$ python3 -q
>>> import numpy as np
>>> import numpy.linalg as la
>>> np.set_printoptions(precision=1, suppress=True, linewidth=100, legacy="1.25")
>>> def rd(a):
...     return np.round(a, 1) + 0
... 
>>> W0 = np.load("out17.npy")
>>> print(W0)
[[ -0.9  -3.1  -3.1  -3.4   4.1  -5.1   1.2   0.4  -1.6  -7.7  -4. ]
 [ -0.3  -3.8  -5.1  -5.1   6.6  -7.9  -0.4   1.7  -3.5 -12.2  -7.4]
 [  0.2   0.   -0.2   0.3   0.2  -0.3   0.2   0.6   0.4   0.3   0.3]
 [ -1.5  -6.7  -8.4  -8.7   9.9 -12.3   1.7   2.7  -6.4 -18.9 -11.4]
 [  7.9   0.3  -6.2  -5.7   3.5  -8.2  -8.    4.1  -8.1 -16.2 -10.3]
 [  6.3  -2.5  -6.7  -7.3   5.6  -9.4  -6.6   4.3  -7.8 -17.9 -10.7]
 [  5.   -5.1 -10.  -10.3   9.9 -15.   -5.2   4.8 -10.5 -24.8 -15.2]
 [  3.2  -3.   -5.9  -5.8   6.4  -8.9  -3.2   3.5  -5.1 -14.5  -9.1]
 [ -2.2  -2.1  -1.3  -1.2   2.3  -1.9   1.5  -0.1   0.1  -1.5  -1.5]
 [ -1.5  -5.7  -6.2  -6.5   7.3 -10.6   2.3   1.8  -4.8 -13.4  -8.2]
 [ -2.   -6.2  -6.   -6.4   7.7  -9.8   1.9   1.7  -3.8 -14.4  -8.1]
 [ -2.9  -4.7  -3.8  -4.3   5.8  -7.6   3.2   1.3  -2.   -9.4  -5.5]
 [  9.3   2.5  -2.8  -3.4   0.   -3.4  -8.5   2.7  -6.1  -8.8  -6.1]]
>>> M2 = np.c_[W0[:, :2] @ np.array([[4, 3], [-1, -5]]), np.array([-1, 0, 2, 0, -3, 1, 2, -1, 3, -1, 2, -1, 1])]
>>> rd(M2)
array([[-0.5, 12.8, -1. ],
       [ 2.6, 18.1,  0. ],
       [ 0.8,  0.6,  2. ],
       [ 0.7, 29. ,  0. ],
       [31.3, 22.2, -3. ],
       [27.7, 31.4,  1. ],
       [25.1, 40.5,  2. ],
       [15.8, 24.6, -1. ],
       [-6.7,  3.9,  3. ],
       [-0.3, 24. , -1. ],
       [-1.8, 25. ,  2. ],
       [-6.9, 14.8, -1. ],
       [34.7, 15.4,  1. ]])
>>> rd(la.lstsq(W0, M2[:, 0])[0])
array([ 4., -1.,  0.,  0.,  0.,  0.,  0.,  0.,  0.,  0.,  0.])
>>> la.matrix_rank(np.c_[W0, M2])
12
>>> print(rd(la.norm(la.qr(W0)[0].T @ M2, axis=0) ** 2 / ((M2 ** 2).sum(axis=0) + 1e-12)))
[1.  1.  0.6]
>>> X = np.load("layer8.npy")
>>> X
array([[0, 0, 0, 0, 0, 2, 0],
       [3, 0, 1, 0, 0, 3, 3],
       [2, 1, 0, 1, 0, 2, 3],
       [3, 0, 1, 0, 0, 3, 3],
       [2, 2, 2, 3, 1, 0, 2],
       [0, 2, 2, 2, 2, 3, 2],
       [1, 3, 3, 0, 1, 3, 1]])
>>> Uu, s, Vh = la.svd(X)
>>> np.argmax(s[:-1] / (s[1:] + 1e-6)) + 1
6
>>> M2 = Uu[:, :6] @ np.diag(s[:6]) @ Vh[:6]
>>> rd(la.norm(X - M2) / la.norm(X))
0.0
>>> rd(la.norm(X - M2, 2)), rd(s[6])
(0.0, 0.0)
>>> print(rd(M2))
[[0. 0. 0. 0. 0. 2. 0.]
 [3. 0. 1. 0. 0. 3. 3.]
 [2. 1. 0. 1. 0. 2. 3.]
 [3. 0. 1. 0. 0. 3. 3.]
 [2. 2. 2. 3. 1. 0. 2.]
 [0. 2. 2. 2. 2. 3. 2.]
 [1. 3. 3. 0. 1. 3. 1.]]
>>> print(rd(np.abs(X - M2).max()))
0.0
>>> la.matrix_rank(M2)
6
>>> la.matrix_rank(X, rtol=0.05)
6
>>> x0 = np.array([5, -2, -2, -4, -1, 2, 1])
>>> np.sign((X @ x0).round(6))
array([ 1,  1,  1,  1, -1, -1, -1])
>>> X @ (2 * x0)
array([  8,  44,  22,  44, -18, -20,  -2])
>>> X @ x0
array([  4,  22,  11,  22,  -9, -10,  -1])
>>> X @ np.ones(7)
array([ 2., 10.,  9., 10., 12., 13., 12.])
>>> M = np.load("m.npy")
>>> rd(M)
array([[-34.8,  -2.1,   3.9, -20. , -12.5,  20.1,  16.4, -18.3,  16.8, -19.9],
       [-32.5,  -2.1,   3.8, -18.5, -11.5,  18.8,  15.2, -17.1,  15.9, -18.3],
       [-26.7,  -2.1,   3.5, -14.9,  -8.8,  15.4,  12.3, -14.1,  13.6, -14.5],
       [-24.6,  -2. ,   3.4, -13.6,  -7.9,  14.1,  11.3, -13. ,  12.7, -13.1],
       [-23.3,  -2. ,   3.3, -12.8,  -7.3,  13.3,  10.6, -12.3,  12.2, -12.2],
       [-22.3,  -2. ,   3.2, -12.1,  -6.9,  12.8,  10.1, -11.8,  11.7, -11.5],
       [-13.4,  -1.6,   2.6,  -6.7,  -3.3,   7.6,   5.9,  -7.2,   8. ,  -5.8],
       [-12.6,  -1.5,   2.6,  -6.3,  -3. ,   7.2,   5.5,  -6.8,   7.6,  -5.3],
       [-10.3,  -1.4,   2.4,  -4.9,  -2.1,   5.9,   4.5,  -5.7,   6.6,  -3.9],
       [ -4. ,  -0.6,   1.6,  -1.4,  -0.2,   2.3,   1.7,  -2.5,   3.4,  -0.4],
       [ -4. ,  -0.6,   1.5,  -1.3,  -0.2,   2.3,   1.7,  -2.5,   3.4,  -0.4],
       [ -3.8,  -0.5,   1.5,  -1.3,  -0.1,   2.2,   1.7,  -2.4,   3.3,  -0.3],
       [ -3.7,  -0.5,   1.5,  -1.2,  -0.1,   2.2,   1.6,  -2.3,   3.2,  -0.3],
       [ -3.3,  -0.5,   1.4,  -1. ,   0. ,   2. ,   1.4,  -2.2,   3. ,  -0.1],
       [ -1. ,   0. ,   0.8,   0. ,   0.3,   0.7,   0.5,  -0.9,   1.4,   0.6],
       [ -0.6,   0.1,   0.6,   0.1,   0.2,   0.4,   0.3,  -0.6,   1. ,   0.6],
       [ -0.5,   0.1,   0.5,   0.1,   0.2,   0.3,   0.3,  -0.5,   0.8,   0.5],
       [ -0.4,   0.1,   0.5,   0.1,   0.2,   0.3,   0.3,  -0.5,   0.8,   0.5],
       [  0. ,  -0.1,  -0.1,  -0.1,  -0.1,  -0.1,  -0.1,   0.1,  -0.2,  -0.2],
       [  0.1,  -0.2,  -0.2,  -0.2,  -0.1,  -0.1,  -0.1,   0.3,  -0.4,  -0.4],
       [  0.1,  -0.6,  -0.6,  -0.5,  -0.3,  -0.3,  -0.4,   0.7,  -0.9,  -1.2],
       [  0.1,  -0.8,  -0.7,  -0.5,  -0.3,  -0.3,  -0.4,   0.8,  -1. ,  -1.3],
       [  0.1,  -0.9,  -0.8,  -0.6,  -0.3,  -0.4,  -0.5,   0.9,  -1.1,  -1.5],
       [  0.1,  -1.2,  -0.9,  -0.7,  -0.3,  -0.5,  -0.7,   1.1,  -1.3,  -1.8],
       [  0.5,  -3.5,  -1.7,  -1.1,   0.3,  -1.3,  -2. ,   2.8,  -2.4,  -3.4],
       [  1.8,  -6.7,  -2.3,  -0.7,   1.9,  -2.9,  -4.2,   5.4,  -3.7,  -4.4],
       [  1.8,  -6.8,  -2.3,  -0.7,   2. ,  -3. ,  -4.3,   5.5,  -3.7,  -4.4],
       [  5.2, -12.1,  -3.1,   0.9,   5.6,  -6.3,  -8.7,  10.2,  -5.8,  -4.5],
       [  6.2, -13.4,  -3.2,   1.5,   6.6,  -7.3,  -9.8,  11.4,  -6.3,  -4.3],
       [  7.2, -14.6,  -3.3,   2. ,   7.6,  -8.2, -10.9,  12.6,  -6.9,  -4.1],
       [  8.7, -16.3,  -3.5,   2.9,   9. ,  -9.4, -12.5,  14.3,  -7.6,  -3.7],
       [ 10.6, -18.5,  -3.7,   4. ,  10.8, -11.1, -14.5,  16.4,  -8.5,  -3.1]])
>>> # rank 3
>>> Xs = M - M.mean(axis=0)
>>> Uu, s, Vh = la.svd(Xs, full_matrices=False)
>>> la.matrix_rank(Xs)
3
>>> rd((s ** 2).sum() ** 2 / (s ** 4).sum())
1.2
>>> np.searchsorted(np.cumsum(s ** 2) / (s ** 2).sum(), 0.9) + 1
1
>>> rd(Xs.mean(axis=0))
array([0., 0., 0., 0., 0., 0., 0., 0., 0., 0.])
>>> rd(s)
array([121.2,  36.3,   9.7,   0. ,   0. ,   0. ,   0. ,   0. ,   0. ,   0. ])
